>>> import numpy as np
>>> np.set_printoptions(precision=3, suppress=True, linewidth=160)
>>> J = np.array([[1, 2, 0], [-2, -2, -2], [1, 2, -1], [-1, 2, -1]])
>>> J[-1] = J[0] + 2 * J[1]
>>> J
array([[ 1,  2,  0],
       [-2, -2, -2],
       [ 1,  2, -1],
       [-3, -2, -4]])
>>> A2 = np.array([[3, 1, 1], [0, 3, 0], [2, 1, 3]])
>>> np.linalg.matrix_rank(np.vstack([J, A2.T]))
np.int64(3)
>>> np.einsum("ij,ij->i", J, J)
array([ 5, 12,  6, 29])
>>> np.einsum("ik,kj->ji", J, A2)
array([[  3, -10,   1, -17],
       [  7, -10,   6, -13],
       [  1,  -8,  -2, -15]])
>>> np.vstack([J, A2.T]).shape
(7, 3)
>>> np.linalg.matrix_rank(J @ A2)
np.int64(3)
>>> A2.T @ J.T
array([[  3, -10,   1, -17],
       [  7, -10,   6, -13],
       [  1,  -8,  -2, -15]])
>>> Uu, sv, Vt = np.linalg.svd(J)
>>> sv
array([6.596, 2.903, 0.256])
>>> np.argmax(sv[:-1] / (sv[1:] + 1e-6)) + 1
np.int64(2)
>>> A2 = Uu[:, :2] @ np.diag(sv[:2]) @ Vt[:2]
>>> np.linalg.matrix_rank(J, rtol=0.05)
np.int64(2)
>>> round(np.abs(J - A2).max(), 3)
np.float64(0.145)
>>> np.round(np.linalg.norm(J - A2) / np.linalg.norm(J), 3)
np.float64(0.035)
>>> round(np.linalg.norm(J - A2, 2), 3), round(float(sv[2]), 3)
(np.float64(0.256), 0.256)
>>> np.linalg.matrix_rank(A2)
np.int64(2)
>>> A2
array([[ 1.145,  1.911, -0.061],
       [-2.047, -1.971, -1.98 ],
       [ 0.872,  2.078, -0.946],
       [-2.949, -2.031, -4.022]])
>>> np.linalg.cond(A2) > 100
np.True_
>>> np.argsort(-np.linalg.norm(A2, axis=0).round(6), kind="stable")[:3]
array([2, 1, 0])
>>> np.linalg.matrix_rank(A2, rtol=0.1)
np.int64(2)
>>> np.round(np.linalg.norm(A2, 2) / np.linalg.norm(A2), 3)
np.float64(0.915)
>>> q, V = np.linalg.qr(J[:, :1])[0], np.linalg.qr(J[:, 1:])[0]
>>> sv = np.linalg.svd(q.T @ V, compute_uv=False)
>>> np.degrees(np.arccos(sv.clip(0, 1)))
array([4.723])
>>> x = np.array([3, 1, 2])
>>> target = J @ x
>>> np.linalg.lstsq(J, target)[0]
array([3., 1., 2.])
>>> np.linalg.solve(J.T @ J, J.T @ target)
array([3., 1., 2.])
>>> rng = np.random.default_rng(75)
>>> target = target + 0.1 * rng.normal(size=4)
>>> target
array([  4.889, -11.96 ,   3.041, -18.956])
>>> b, *_ = np.linalg.lstsq(J, target)
>>> round(float(np.linalg.norm(target - J @ b)), 3)
0.031
>>> np.round(J.T @ (target - J @ b), 3) + 0
array([0., 0., 0.])
>>> arr = np.loadtxt("sample6.csv", delimiter=",")
>>> arr
array([[  5.685,  -7.707,   3.466],
       [-11.69 ,   3.025, -11.828],
       [-15.693, -19.426,  -9.463],
       [-10.03 ,   3.33 , -10.569],
       [ 27.645, -18.651,  -1.421],
       [-30.199,  -7.99 , -21.969],
       [-44.698,   7.736,  11.003],
       [-20.67 ,  -7.008,  17.961],
       [ 10.031,  11.405,  18.164],
       [ -8.34 , -12.455,   2.703]])
>>> cen = (arr - arr.mean(axis=0)) / arr.std(axis=0)
>>> cen.std(axis=0)
array([1., 1., 1.])
>>> np.argwhere(np.abs(cen) > 2)
array([], shape=(0, 2), dtype=int64)
>>> b = np.linalg.lstsq(np.delete(cen, 0, axis=1), cen[:, 0])[0]
>>> round(1 - np.var(cen[:, 0] - np.delete(cen, 0, axis=1) @ b), 3)
np.float64(0.121)
>>> A2 = np.array([[2, 0, 2], [-1, -2, 0], [2, 1, -2]])
>>> np.einsum("ij->j", arr)
array([-97.959, -47.741,  -1.953])
>>> F = np.loadtxt("m.csv", delimiter=",")
>>> F
array([[-12.099,   2.   ,  -5.185],
       [  0.99 ,   2.   ,   0.424],
       [ -5.297,   2.   ,  -2.27 ],
       [  3.375,   2.   ,   1.446],
       [-14.017,   2.   ,  -6.007],
       [  6.142,   2.   ,   2.632],
       [-10.26 ,   2.   ,  -4.397],
       [ -0.989,   2.   ,  -0.424],
       [  5.495,   2.   ,   2.355],
       [ -3.916,   2.   ,  -1.678],
       [ -7.638,   2.   ,  -3.273],
       [  0.48 ,   2.   ,   0.206],
       [-13.176,   2.   ,  -5.647],
       [ -0.925,   2.   ,  -0.396],
       [ -0.898,   2.   ,  -0.385],
       [ -0.223,   2.   ,  -0.095]])
>>> Uu, sv, Vt = np.linalg.svd(F)
>>> np.argmax(sv[:-1] / (sv[1:] + 1e-6)) + 1
np.int64(2)
>>> A2 = Uu[:, :2] @ np.diag(sv[:2]) @ Vt[:2]
>>> round(np.linalg.norm(F - A2, 2), 3), np.round(sv[2], 3)
(np.float64(0.0), np.float64(0.0))
>>> A2
array([[-12.099,   2.   ,  -5.185],
       [  0.99 ,   2.   ,   0.424],
       [ -5.297,   2.   ,  -2.27 ],
       [  3.375,   2.   ,   1.446],
       [-14.017,   2.   ,  -6.007],
       [  6.142,   2.   ,   2.632],
       [-10.26 ,   2.   ,  -4.397],
       [ -0.989,   2.   ,  -0.424],
       [  5.495,   2.   ,   2.355],
       [ -3.916,   2.   ,  -1.678],
       [ -7.638,   2.   ,  -3.273],
       [  0.48 ,   2.   ,   0.206],
       [-13.176,   2.   ,  -5.647],
       [ -0.925,   2.   ,  -0.396],
       [ -0.898,   2.   ,  -0.385],
       [ -0.223,   2.   ,  -0.095]])
>>> np.round(np.abs(F - A2).max(), 3)
np.float64(0.0)
>>> np.linalg.matrix_rank(F, rtol=0.05)
np.int64(2)
